$ python3 -q
>>> import numpy as np
>>> np.set_printoptions(precision=2, suppress=True, linewidth=140, sign=" ")
>>> F = np.loadtxt("run4.csv", delimiter=",")
>>> F
array([[ 1.62, -0.7 ,  2.26, -0.89],
       [-1.08,  2.4 ,  1.43, -0.23],
       [-1.62, -1.38,  1.37,  1.62],
       [-1.62, -0.92, -0.06, -2.35]])
>>> G = F.T @ F
>>> np.allclose(G, G.T)
True
>>> np.linalg.eigvalsh(G)[::-1]
array([ 9.,  9.,  9.,  9.])
>>> np.diag(G)
array([ 9.,  9.,  9.,  9.])
>>> G.round(2) + 0
array([[ 9.,  0.,  0.,  0.],
       [ 0.,  9.,  0.,  0.],
       [ 0.,  0.,  9.,  0.],
       [ 0.,  0.,  0.,  9.]])
>>> (F @ F.T).shape
(4, 4)
>>> Y = np.array([[0, -2], [-2, 3], [-3, -2], [-3, -1]])
>>> np.einsum("ij->j", F)
array([-2.69, -0.61,  4.99, -1.86])
>>> np.einsum("ik,kj->ji", F, Y)
array([[-2.69, -8.38, -6.18,  9.07],
       [-8.96,  6.73, -5.26,  2.95]])
>>> np.einsum("ij,ij->i", F, F)
array([ 9.,  9.,  9.,  9.])
>>> E = np.load("data.npy")
>>> E
array([[-29., -21.,  13.,  11.],
       [ 44.,  34., -24., -20.],
       [-35., -21.,  19.,  11.],
       [ 55.,  39., -35., -25.]])
>>> rng = np.random.default_rng(496018)
>>> Y = E + rng.integers(-2, 3, (4, 1)) @ rng.integers(-2, 3, (1, 4))
>>> Y
array([[-27., -17.,  17.,  11.],
       [ 42.,  30., -28., -20.],
       [-34., -19.,  21.,  11.],
       [ 57.,  43., -31., -25.]])
>>> np.round(np.linalg.svd(Y - E, compute_uv=False), 2) + 0
array([ 10.82,   0.  ,   0.  ,   0.  ])
>>> Y - E
array([[ 2.,  4.,  4.,  0.],
       [-2., -4., -4.,  0.],
       [ 1.,  2.,  2.,  0.],
       [ 2.,  4.,  4.,  0.]])
>>> np.abs(Y - E).sum(axis=1)
array([ 10.,  10.,   5.,  10.])
>>> np.linalg.matrix_rank(Y - E, tol=1e-8)
np.int64(1)
>>> evals, vecs = np.linalg.eig(E)
>>> evals
array([-6., -5.,  6.,  4.])
>>> round(np.prod(evals), 2)
np.float64(720.0)
>>> np.sort(np.linalg.eigvals(E @ E))
array([ 16.+0.j,  25.+0.j,  36.-0.j,  36.+0.j])
>>> np.sort(np.linalg.eigvals(np.linalg.inv(E)))
array([-0.2 , -0.17,  0.17,  0.25])
>>> np.sort(np.linalg.eigvals(E.T))
array([-6., -5.,  4.,  6.])
>>> x = np.array([2, -2, 1, 1])
>>> np.linalg.norm(E @ x) <= np.linalg.norm(E, 2) * np.linalg.norm(x) + 1e-9
np.True_
>>> E @ np.ones(4)
array([-26.,  34., -26.,  34.])
>>> np.einsum("ij,j->i", E, x)
array([  8., -24.,   2., -28.])
>>> np.sign((E @ x).round(6))
array([ 1., -1.,  1., -1.])
>>> E @ x
array([  8., -24.,   2., -28.])
>>> (E * x).sum(axis=1)
array([  8., -24.,   2., -28.])
>>> E @ (2 * x)
array([ 16., -48.,   4., -56.])
>>> (E @ x).argmax()
np.int64(0)
